$ ipython --no-banner

In [1]: import numpy as np

In [2]: from numpy import linalg as LA

In [3]: np.set_printoptions(precision=2, suppress=True, linewidth=200)

In [4]: rd = lambda a: np.round(a, 2) + 0

In [5]: m1 = np.loadtxt("m.csv", delimiter=",")

In [6]: rd(m1)
Out[6]: 
array([[-2.73, -2.38,  2.06,  9.09],
       [-2.1 ,  0.25,  1.99, -9.57],
       [ 5.82,  3.36, -4.72, -5.71],
       [ 1.95, -0.32, -1.87,  9.62],
       [ 1.26, -0.66, -1.29,  9.81],
       [-7.12, -2.97,  6.  , -2.1 ],
       [-3.76, -2.75,  2.94,  8.35],
       [ 2.45,  2.27, -1.82, -9.25],
       [-1.49, -1.89,  1.01,  9.65],
       [ 5.7 ,  3.33, -4.62, -5.92],
       [-1.73,  0.43,  1.68, -9.7 ],
       [-4.16, -2.89,  3.29,  7.97],
       [ 0.92, -0.82, -1.01,  9.87],
       [ 3.5 ,  2.67, -2.72, -8.56],
       [ 6.58,  2.44, -5.61,  4.39],
       [ 2.12, -0.24, -2.  ,  9.56],
       [ 4.17,  2.89, -3.29, -7.96],
       [ 7.19,  3.39, -5.98, -1.  ],
       [ 1.76, -0.42, -1.7 ,  9.69],
       [-6.2 , -2.14,  5.31, -5.37],
       [-5.41, -3.26,  4.37,  6.4 ],
       [-5.88, -3.37,  4.78,  5.59],
       [-7.21, -3.37,  6.01,  0.74],
       [ 0.12, -1.19, -0.34,  9.92],
       [-1.55, -1.91,  1.06,  9.64],
       [-2.75, -0.08,  2.52, -9.28],
       [-3.09, -0.26,  2.8 , -9.09],
       [-5.06, -3.17,  4.06,  6.92],
       [ 2.31, -0.14, -2.16,  9.49],
       [ 4.75,  3.08, -3.8 , -7.32],
       [-7.23, -3.35,  6.03,  0.52],
       [ 6.5 ,  2.37, -5.55,  4.61],
       [ 5.33,  1.55, -4.62,  6.92],
       [-1.46,  0.57,  1.45, -9.77],
       [ 6.83,  2.66, -5.8 ,  3.55]])

In [7]: # null space of dimension 2

In [8]: r = LA.matrix_rank(m1)

In [9]: r
Out[9]: np.int64(2)

In [10]: N = LA.svd(m1)[2][r:].T

In [11]: LA.matrix_rank(m1.T @ m1), LA.matrix_rank(m1 @ m1.T)
Out[11]: (np.int64(2), np.int64(2))

In [12]: N.shape
Out[12]: (4, 2)

In [13]: rd(N @ N.T)
Out[13]: 
array([[ 0.47, -0.24,  0.44, -0.02],
       [-0.24,  0.88,  0.19,  0.12],
       [ 0.44,  0.19,  0.63,  0.04],
       [-0.02,  0.12,  0.04,  0.02]])

In [14]: np.allclose(m1 @ N, 0)
Out[14]: True

In [15]: Xc = m1 - m1.mean(axis=0)

In [16]: Uu, sig, VT = LA.svd(Xc, full_matrices=False)

In [17]: rd(VT[0] * np.sign(VT[0, np.abs(VT[0]).argmax()]))
Out[17]: array([-0.1 , -0.17,  0.06,  0.98])

In [18]: rd(Xc.mean(axis=0))
Out[18]: array([0., 0., 0., 0.])

In [19]: rd(sig ** 2 / (sig ** 2).sum())
Out[19]: array([0.61, 0.39, 0.  , 0.  ])

In [20]: np.searchsorted(np.cumsum(sig ** 2) / (sig ** 2).sum(), 0.9) + 1
Out[20]: np.int64(2)

In [21]: rd(sig)
Out[21]: array([45.7 , 36.52,  0.  ,  0.  ])

In [22]: J = np.load("a.npy")

In [23]: J
Out[23]: 
array([[24,  0,  0,  8,  0, 16,  8, 16,  0, 24, 24, 24, 24],
       [-6,  0,  0, -2,  0, -4, -2, -4,  0, -6, -6, -6, -6],
       [12,  0,  0,  4,  0,  8,  4,  8,  0, 12, 12, 12, 12],
       [ 9,  0,  0,  3,  0,  6,  3,  6,  0,  9,  9,  9,  9]])

In [24]: Uu, sig, VT = LA.svd(J)

In [25]: np.argmax(sig[:-1] / (sig[1:] + 1e-6)) + 1
Out[25]: np.int64(1)

In [26]: A2 = Uu[:, :1] @ np.diag(sig[:1]) @ VT[:1]

In [27]: rd(LA.norm(J - A2) / LA.norm(J))
Out[27]: np.float64(0.0)

In [28]: rd(A2)
Out[28]: 
array([[24.,  0.,  0.,  8.,  0., 16.,  8., 16.,  0., 24., 24., 24., 24.],
       [-6.,  0.,  0., -2.,  0., -4., -2., -4.,  0., -6., -6., -6., -6.],
       [12.,  0.,  0.,  4.,  0.,  8.,  4.,  8.,  0., 12., 12., 12., 12.],
       [ 9.,  0.,  0.,  3.,  0.,  6.,  3.,  6.,  0.,  9.,  9.,  9.,  9.]])

In [29]: rd(LA.norm(A2, 2) / LA.norm(A2))
Out[29]: np.float64(1.0)

In [30]: [round(float(x), 2) for x in LA.svd(A2, compute_uv=False)[:3]]
Out[30]: [71.52, 0.0, 0.0]

In [31]: np.argsort(-LA.norm(A2, axis=0).round(6), kind="stable")[:3]
Out[31]: array([ 0,  9, 10])

In [32]: LA.cond(A2) > 100
Out[32]: np.True_

In [33]: A2 = np.array([[-3, 5], [1, 1]])

In [34]: Z = np.array([[-8, -4, 3], [-2, -8, -1], [1, -7, -1]])

In [35]: M = np.kron(A2, Z)

In [36]: M
Out[36]: 
array([[ 24,  12,  -9, -40, -20,  15],
       [  6,  24,   3, -10, -40,  -5],
       [ -3,  21,   3,   5, -35,  -5],
       [ -8,  -4,   3,  -8,  -4,   3],
       [ -2,  -8,  -1,  -2,  -8,  -1],
       [  1,  -7,  -1,   1,  -7,  -1]])

In [37]: theta = np.radians(45)

In [38]: Rm = np.eye(6)

In [39]: Rm[2, 2] = Rm[5, 5] = np.cos(theta)

In [40]: Rm[2, 5], Rm[5, 2] = -np.sin(theta), np.sin(theta)

In [41]: rd(Rm)
Out[41]: 
array([[ 1.  ,  0.  ,  0.  ,  0.  ,  0.  ,  0.  ],
       [ 0.  ,  1.  ,  0.  ,  0.  ,  0.  ,  0.  ],
       [ 0.  ,  0.  ,  0.71,  0.  ,  0.  , -0.71],
       [ 0.  ,  0.  ,  0.  ,  1.  ,  0.  ,  0.  ],
       [ 0.  ,  0.  ,  0.  ,  0.  ,  1.  ,  0.  ],
       [ 0.  ,  0.  ,  0.71,  0.  ,  0.  ,  0.71]])

In [42]: A2 = M @ Rm.T

In [43]: np.allclose(M @ M.T, A2 @ A2.T)
Out[43]: True

In [44]: rd(LA.det(Rm)), rd(np.trace(Rm))
Out[44]: (np.float64(1.0), np.float64(5.41))

In [45]: rd(LA.svd(M, compute_uv=False)), rd(LA.svd(A2, compute_uv=False))
Out[45]: 
(array([71.6 , 44.56, 16.79, 10.45,  4.37,  1.03]),
 array([71.6 , 44.56, 16.79, 10.45,  4.37,  1.03]))

In [46]: rd(np.abs(A2 - M).max(axis=0))
Out[46]: array([ 0.  ,  0.  ,  7.97,  0.  ,  0.  , 10.76])

In [47]: rd(A2)
Out[47]: 
array([[ 24.  ,  12.  , -16.97, -40.  , -20.  ,   4.24],
       [  6.  ,  24.  ,   5.66, -10.  , -40.  ,  -1.41],
       [ -3.  ,  21.  ,   5.66,   5.  , -35.  ,  -1.41],
       [ -8.  ,  -4.  ,   0.  ,  -8.  ,  -4.  ,   4.24],
       [ -2.  ,  -8.  ,   0.  ,  -2.  ,  -8.  ,  -1.41],
       [  1.  ,  -7.  ,   0.  ,   1.  ,  -7.  ,  -1.41]])
